% python3 -q
>>> import numpy as np
>>> np.set_printoptions(suppress=True, linewidth=120)
>>> tidy = lambda a: np.round(a, 1) + 0
>>> out = np.array([[1, 3, 2, 0, 3, 1, 1, 2],
...     [1, 3, 1, 0, 3, 2, 0, 3],
...     [0, 3, 0, 1, 0, 3, 2, 1],
...     [2, 1, 2, 1, 3, 0, 0, 2],
...     [1, 3, 2, 3, 3, 2, 3, 3],
...     [3, 0, 0, 2, 2, 1, 1, 0],
...     [3, 2, 0, 0, 0, 1, 0, 2],
...     [2, 1, 2, 2, 3, 2, 2, 1]])
>>> mat = np.triu(out, 1)
>>> print(mat)
[[0 3 2 0 3 1 1 2]
 [0 0 1 0 3 2 0 3]
 [0 0 0 1 0 3 2 1]
 [0 0 0 0 3 0 0 2]
 [0 0 0 0 0 2 3 3]
 [0 0 0 0 0 0 1 0]
 [0 0 0 0 0 0 0 2]
 [0 0 0 0 0 0 0 0]]
>>> # looks like rank 7
>>> rng = np.random.default_rng(67)
>>> z = rng.permutation(8)
>>> print(z)
[2 3 6 5 7 4 1 0]
>>> out = mat[z][:, z]
>>> print(np.trace(out))
0
>>> print(tidy(np.sort(np.abs(np.linalg.eigvals(out)))))
[0. 0. 0. 0. 0. 0. 0. 0.]
>>> A = np.load("m.npy")
>>> print(A)
[[ 3.   1.1 -2.  -1.  -2.8 -2.8 -2.2]
 [ 3.   2.4 -2.  -1.  -0.1 -0.1 -4.9]
 [ 3.  -0.4 -2.  -1.  -5.9 -5.9  0.9]
 [ 3.   0.5 -2.  -1.  -3.9 -3.9 -1.1]
 [ 3.   0.6 -2.  -1.  -3.7 -3.7 -1.3]
 [ 3.  -0.3 -2.  -1.  -5.6 -5.6  0.6]
 [ 3.   1.8 -2.  -1.  -1.5 -1.5 -3.5]
 [ 3.   0.3 -2.  -1.  -4.5 -4.5 -0.5]
 [ 3.   1.9 -2.  -1.  -1.1 -1.1 -3.9]
 [ 3.   2.6 -2.  -1.   0.2  0.2 -5.2]
 [ 3.   2.8 -2.  -1.   0.6  0.6 -5.6]
 [ 3.  -1.  -2.  -1.  -7.1 -7.1  2.1]
 [ 3.   0.7 -2.  -1.  -3.6 -3.6 -1.4]
 [ 3.   2.1 -2.  -1.  -0.8 -0.8 -4.2]
 [ 3.   2.5 -2.  -1.   0.   0.  -5. ]
 [ 3.   0.4 -2.  -1.  -4.2 -4.2 -0.8]
 [ 3.   0.  -2.  -1.  -5.  -5.   0. ]
 [ 3.   0.9 -2.  -1.  -3.1 -3.1 -1.9]
 [ 3.   1.  -2.  -1.  -2.9 -2.9 -2.1]
 [ 3.   1.8 -2.  -1.  -1.3 -1.3 -3.7]
 [ 3.   1.8 -2.  -1.  -1.4 -1.4 -3.6]
 [ 3.   0.5 -2.  -1.  -4.  -4.  -1. ]
 [ 3.   0.1 -2.  -1.  -4.7 -4.7 -0.3]
 [ 3.   1.2 -2.  -1.  -2.5 -2.5 -2.5]]
>>> # rank 3
>>> Uu, sigma, vt = np.linalg.svd(A)
>>> vecs = vt[:(sigma > 1e-8).sum()]
>>> x0 = A[1] + 4 * A[0] + rng.integers(2) * np.eye(7)[4]
>>> print(tidy(x0))
[ 15.    6.8 -10.   -5.  -10.3 -11.3 -13.7]
>>> print(tidy(np.linalg.norm(x0 - vecs.T @ vecs @ x0)))
0.8
>>> print(tidy(vecs.T @ vecs))
[[ 0.3  0.  -0.2 -0.1 -0.2 -0.2 -0.3]
 [ 0.   1.   0.   0.   0.   0.   0. ]
 [-0.2  0.   0.1  0.1  0.1  0.1  0.2]
 [-0.1  0.   0.1  0.   0.1  0.1  0.1]
 [-0.2  0.   0.1  0.1  0.4  0.4 -0.2]
 [-0.2  0.   0.1  0.1  0.4  0.4 -0.2]
 [-0.3  0.   0.2  0.1 -0.2 -0.2  0.7]]
>>> print(np.allclose(vecs.T @ vecs @ x0, x0))
False
>>> rk = np.linalg.matrix_rank(mat)
>>> print(rk)
7
>>> null = np.linalg.svd(mat)[2][rk:].T
>>> print([int(np.linalg.matrix_rank(np.delete(mat, i, axis=0))) for i in range(8)])
[6, 6, 6, 6, 6, 6, 6, 7]
>>> print(mat @ null)
[[0.]
 [0.]
 [0.]
 [0.]
 [0.]
 [0.]
 [0.]
 [0.]]
>>> rk = np.linalg.matrix_rank(A)
>>> print(rk)
3
>>> null = np.linalg.svd(A)[2][rk:].T
>>> print(np.allclose(A @ null, 0))
True
>>> print(tidy(null @ null.T))
[[ 0.7  0.   0.2  0.1  0.2  0.2  0.3]
 [ 0.   0.   0.   0.   0.   0.   0. ]
 [ 0.2  0.   0.9 -0.1 -0.1 -0.1 -0.2]
 [ 0.1  0.  -0.1  1.  -0.1 -0.1 -0.1]
 [ 0.2  0.  -0.1 -0.1  0.6 -0.4  0.2]
 [ 0.2  0.  -0.1 -0.1 -0.4  0.6  0.2]
 [ 0.3  0.  -0.2 -0.1  0.2  0.2  0.3]]
>>> print(np.linalg.matrix_rank(A.T @ A), np.linalg.matrix_rank(A @ A.T))
3 3
>>> print([int(np.linalg.matrix_rank(A[:i])) for i in range(1, len(A) + 1)])
[1, 2, 3, 3, 3, 3, 3, 3, 3, 3, 3, 3, 3, 3, 3, 3, 3, 3, 3, 3, 3, 3, 3, 3]
>>> print(null.shape)
(7, 4)
>>> Uu, sigma, vt = np.linalg.svd(mat)
>>> print(np.argmax(sigma[:-1] / (sigma[1:] + 1e-6)) + 1)
7
>>> print(tidy(sigma))
[8.3 4.7 2.9 2.1 1.3 0.6 0.2 0. ]
>>> out = Uu[:, :7] @ np.diag(sigma[:7]) @ vt[:7]
>>> print(np.linalg.matrix_rank(mat, rtol=0.05))
6
>>> print(tidy(np.linalg.norm(mat - out, 2)), sigma[7])
0.0 0.0
>>> print(tidy(np.linalg.norm(mat - out) / np.linalg.norm(mat)))
0.0
>>> print(tidy(out))
[[0. 3. 2. 0. 3. 1. 1. 2.]
 [0. 0. 1. 0. 3. 2. 0. 3.]
 [0. 0. 0. 1. 0. 3. 2. 1.]
 [0. 0. 0. 0. 3. 0. 0. 2.]
 [0. 0. 0. 0. 0. 2. 3. 3.]
 [0. 0. 0. 0. 0. 0. 1. 0.]
 [0. 0. 0. 0. 0. 0. 0. 2.]
 [0. 0. 0. 0. 0. 0. 0. 0.]]
>>> print(np.linalg.lstsq(A[:-1].T, A[-1])[2])
3
>>> print(tidy(np.trace(np.linalg.pinv(A) @ A)))
3.0
>>> print(np.allclose(A[:-1].T @ np.linalg.lstsq(A[:-1].T, A[-1])[0], A[-1]))
True
>>> print(np.abs(np.diag(np.linalg.qr(A)[1])) > 1e-9)
[ True  True False False  True False False]
>>> try:
...     np.linalg.inv(A)
... except np.linalg.LinAlgError as e:
...     print(repr(e))
... 
LinAlgError('Last 2 dimensions of the array must be square')
>>> X = np.arange(50).reshape(5, 10) + -1
>>> print(X)
[[-1  0  1  2  3  4  5  6  7  8]
 [ 9 10 11 12 13 14 15 16 17 18]
 [19 20 21 22 23 24 25 26 27 28]
 [29 30 31 32 33 34 35 36 37 38]
 [39 40 41 42 43 44 45 46 47 48]]
>>> Uu, sigma, vt = np.linalg.svd(X)
>>> print(tidy(sigma))
[194.7  10.4   0.    0.    0. ]
>>> print(np.argmax(sigma[:-1] / (sigma[1:] + 1e-6)) + 1)
2
>>> out = Uu[:, :2] @ np.diag(sigma[:2]) @ vt[:2]
>>> print(np.linalg.matrix_rank(out))
2
>>> print(tidy(np.linalg.norm(X - out) / np.linalg.norm(X)))
0.0
>>> E = np.loadtxt("dump.csv", delimiter=",")
>>> print(E)
[[ 5.  3.  0.  0.  3. -3.  5.]
 [-5. -4.  0.  1. -1.  3.  1.]
 [ 1.  0.  1. -5.  4.  3.  5.]
 [ 3. -3. -2.  1. -5. -4. -2.]
 [ 3.  0.  2.  1.  4.  3.  5.]
 [15. 11.  0. -2.  5. -9.  3.]]
>>> Uu, sigma, vt = np.linalg.svd(E)
>>> print(np.argmax(sigma[:-1] / (sigma[1:] + 1e-6)) + 1)
5
>>> out = Uu[:, :5] @ np.diag(sigma[:5]) @ vt[:5]
>>> print(np.linalg.matrix_rank(E, rtol=0.05))
5
>>> print(np.linalg.cond(E) > 100)
True
>>> print(np.argsort(-np.linalg.norm(E, axis=0).round(6), kind="stable")[:3])
[0 1 5]
>>> print(tidy(np.linalg.norm(E, 2) / np.linalg.norm(E)))
0.9
>>> print([round(float(x), 1) for x in np.linalg.svd(E, compute_uv=False)[:3]])
[24.2, 12.7, 5.6]
>>> print(np.linalg.matrix_rank(E, rtol=0.1))
5
>>> F = np.load("a.npy")
>>> print(tidy(F))
[[ -0.3   1.1  -8.8  -9.5  -7.8 -23.8 -12.1   8. ]
 [-10.5  -3.1   3.1   1.2  -5.7   3.4  -6.    5.3]
 [ -6.9  -2.3  -1.5  -2.1  -4.8  -7.9  -7.2   7.9]
 [  5.7   8.6 -10.1 -18.3 -21.3 -23.1 -21.6  -5.2]
 [ -3.4   2.9  -1.3  -7.7 -14.9  -4.6 -13.8  -2.3]
 [ 13.5   7.5   0.8 -19.2 -23.2  -6.8 -14.5 -17.4]
 [-11.8   0.3 -10.5  -3.4  -6.5 -20.5 -15.1  14.5]
 [ -6.1  -8.3  10.    4.3   2.2   9.4   5.1   5.7]
 [-14.9  -7.6   2.4   6.7   3.2   0.4  -0.9  15.1]
 [ -4.4  -8.6  10.1   3.7   2.9   8.1   6.1   5.7]
 [ -4.9  -2.9   0.9  -2.2  -4.4  -4.9  -5.    5.9]
 [  2.1  -9.3  12.1   1.3   4.1   7.4   9.9   2.8]]
>>> print(np.linalg.lstsq(X[:-1].T, X[-1])[2])
2
>>> print(np.allclose(X[:-1].T @ np.linalg.lstsq(X[:-1].T, X[-1])[0], X[-1]))
True
>>> u, v = F[4], F[8]
>>> print(tidy(u @ u))
519.4
>>> p = (u @ v) / (u @ u) * u
>>> print(tidy((v - p) @ u))
0.0
>>> print(tidy(v - p))
[-15.6  -7.1   2.2   5.2   0.4  -0.5  -3.5  14.7]
>>> print(tidy(p))
[ 0.6 -0.5  0.2  1.5  2.8  0.9  2.6  0.4]
>>> print(tidy(np.linalg.norm(u + v) ** 2 + np.linalg.norm(u - v) ** 2))
2182.7
>>> J = np.load("case9.npy")
>>> print(J)
[[ -1  -3   0  -2   0   1   1  -1  -3]
 [ -4  -4   3  -2   2   0   2   1  -5]
 [ -3  -5   0   0   3   3   5   3  -8]
 [ -2  -8  -3  -1   4   3   6   1 -11]
 [ -2  -9  -4  -2   4   1   7  -1 -13]
 [  0  -7  -6  -5   7   3   6  -1 -16]
 [  2  -9  -8  -2   5   6   8  -3 -17]
 [  4 -11 -11  -2   7   9   9  -2 -20]
 [  7  -8 -13  -5   5  11   9   0 -23]
 [  7 -10 -16  -4   2  12  11   1 -23]
 [  5  -7 -13  -2   2  15   9  -2 -25]
 [  4  -7 -15  -1   3  14  11  -3 -22]
 [  5 -10 -15  -2   4  15  11   0 -22]
 [  7  -7 -12   0   2  17  13   3 -22]
 [  8  -6 -15   0   0  19  10   4 -21]
 [  6  -8 -16   2  -3  17   8   7 -19]
 [  9  -8 -15   0  -2  15   6   4 -20]
 [  9 -11 -16   3  -5  15   5   4 -18]
 [ 11 -12 -13   3  -4  15   7   1 -17]
 [  8 -10 -11   0  -6  18   7   3 -17]
 [  5 -11 -11   3  -9  21   6   0 -16]
 [  4 -10  -8   6 -11  21   4  -1 -15]
 [  2 -10  -9   7 -12  21   2   0 -17]
 [ -1 -12 -11   8 -12  22  -1  -3 -15]
 [  1 -13 -11   5 -15  21  -4  -3 -14]
 [ -1 -11 -12   2 -14  18  -3  -5 -12]
 [ -3 -14 -14   0 -12  16  -6  -6  -9]
 [ -2 -11 -16  -2 -11  17  -8  -6 -10]
 [ -4 -12 -14  -4 -14  18 -11  -9 -13]
 [ -3 -13 -11  -7 -11  16 -13 -11 -12]
 [ -4 -13 -10  -5 -11  19 -10 -12 -13]
 [ -1 -11  -7  -2 -12  21  -9 -12 -13]
 [  0 -14  -8   1 -15  23 -11 -13 -16]
 [  1 -13  -5  -2 -15  24 -12 -16 -14]
 [  0 -11  -6   0 -16  23 -15 -17 -17]
 [ -1 -12  -4   1 -18  23 -17 -16 -19]
 [ -3 -15  -7   1 -16  22 -17 -14 -20]]
>>> u = np.array([0, 3, 3])
>>> print(np.convolve(E[5], u))
[  0.  45.  78.  33.  -6.   9. -12. -18.   9.]
